In [1]: import numpy as np

In [2]: import numpy.linalg as la

In [3]: np.set_printoptions(precision=2, suppress=True, linewidth=160)

In [4]: E = np.load("sample6.npy")

In [5]: E
Out[5]: 
array([[-1.85,  1.61, -0.17, -3.16],
       [ 2.42, -1.3 ,  1.93, -2.18],
       [ 2.56,  1.91, -2.37, -0.4 ],
       [-0.43, -2.84, -2.57, -1.06]])

In [6]: round(E[:, 3] @ E[:, 0], 2)
Out[6]: np.float64(0.0)

In [7]: def softmax(z):
   ...:     e = np.exp(z - z.max(axis=-1, keepdims=True))
   ...:     return e / e.sum(axis=-1, keepdims=True)
   ...: 

In [8]: softmax(E).sum(axis=1)
Out[8]: array([1., 1., 1., 1.])

In [9]: softmax(E[3] + -1)
Out[9]: array([0.58, 0.05, 0.07, 0.31])

In [10]: np.round(softmax(10 * E[3]), 2) + 0
Out[10]: array([1., 0., 0., 0.])

In [11]: att = E @ E.T / np.sqrt(4)

In [12]: softmax(att)[3] @ E
Out[12]: array([-0.43, -2.84, -2.57, -1.06])

In [13]: np.round(softmax(att + np.triu(np.full(att.shape, -np.inf), 1)), 2) + 0
Out[13]: 
array([[1., 0., 0., 0.],
       [0., 1., 0., 0.],
       [0., 0., 1., 0.],
       [0., 0., 0., 1.]])

In [14]: softmax(att).round(6).argmax(axis=1)
Out[14]: array([0, 1, 2, 3])

In [15]: q = E.astype(float).copy()

In [16]: for j in range(4):
    ...:     q[:, j] -= q[:, :j] @ (q[:, :j].T @ q[:, j])
    ...:     q[:, j] /= la.norm(q[:, j])
    ...: 

In [17]: np.round(q.T @ q, 2) + 0
Out[17]: 
array([[1., 0., 0., 0.],
       [0., 1., 0., 0.],
       [0., 0., 1., 0.],
       [0., 0., 0., 1.]])

In [18]: mat = np.load("w.npy")

In [19]: mat
Out[19]: 
array([[ 2.91, -0.73, -0.09],
       [-2.85,  0.93,  0.04],
       [-2.25, -0.16, -1.98],
       [-2.34, -0.05,  1.88],
       [-1.9 , -2.31,  0.14],
       [ 1.92, -2.18, -0.74],
       [ 2.41, -1.16,  1.35],
       [ 2.89, -0.54,  0.6 ],
       [-2.68,  0.86,  1.05],
       [ 2.8 ,  0.68, -0.82],
       [-0.71,  2.14,  1.98],
       [-2.25, -1.87,  0.67],
       [-2.64, -0.15, -1.42]])

In [20]: other = np.c_[mat[:, :2] @ np.array([[-3, -3], [5, -2]]), np.array([0, -1, 3, 1, -2, -1, 1, 1, 2, 2, 0, -3, -2])]

In [21]: other
Out[21]: 
array([[-12.38,  -7.27,   0.  ],
       [ 13.2 ,   6.69,  -1.  ],
       [  5.95,   7.07,   3.  ],
       [  6.77,   7.12,   1.  ],
       [ -5.85,  10.32,  -2.  ],
       [-16.66,  -1.4 ,  -1.  ],
       [-13.03,  -4.91,   1.  ],
       [-11.37,  -7.59,   1.  ],
       [ 12.34,   6.32,   2.  ],
       [ -5.  ,  -9.76,   2.  ],
       [ 12.83,  -2.15,   0.  ],
       [ -2.6 ,  10.49,  -3.  ],
       [  7.17,   8.22,  -2.  ]])

In [22]: la.matrix_rank(np.c_[mat, other])
Out[22]: np.int64(4)

In [23]: gram = np.cov(mat, rowvar=False)

In [24]: np.median(mat, axis=0)
Out[24]: array([-1.9 , -0.16,  0.14])

In [25]: np.corrcoef(mat.T)
Out[25]: 
array([[ 1.  , -0.19, -0.01],
       [-0.19,  1.  ,  0.22],
       [-0.01,  0.22,  1.  ]])

In [26]: gram.shape
Out[26]: (3, 3)

In [27]: np.round(np.polyfit(mat[:, 0], mat[:, 2], 1), 2) + 0
Out[27]: array([0. , 0.2])

In [28]: la.eigvalsh(gram)[::-1]
Out[28]: array([6.29, 1.92, 1.22])

In [29]: feats = np.load("m.npy")

In [30]: feats
Out[30]: 
array([[-1,  0,  0,  0,  0,  0],
       [ 2,  0,  0,  0,  0,  0],
       [ 2,  2,  0,  0,  0,  0],
       [ 0,  0, -1,  0,  0,  0],
       [ 0,  0,  2,  0,  0,  0],
       [ 0,  0,  2,  2,  0,  0],
       [ 0,  0,  0,  0, -1,  0],
       [ 0,  0,  0,  0,  2,  0],
       [ 0,  0,  0,  0,  2,  2]])

In [31]: other = np.c_[feats[:, :2] @ np.array([[0, 0], [3, 3]]), np.array([-1, 3, 3, -3, 3, -1, -1, -3, 0])]

In [32]: other
Out[32]: 
array([[ 0,  0, -1],
       [ 0,  0,  3],
       [ 6,  6,  3],
       [ 0,  0, -3],
       [ 0,  0,  3],
       [ 0,  0, -1],
       [ 0,  0, -1],
       [ 0,  0, -3],
       [ 0,  0,  0]])

In [33]: np.round(la.lstsq(feats, other[:, 0])[0], 2) + 0
Out[33]: array([0., 3., 0., 0., 0., 0.])

In [34]: la.matrix_rank(other)
Out[34]: np.int64(2)
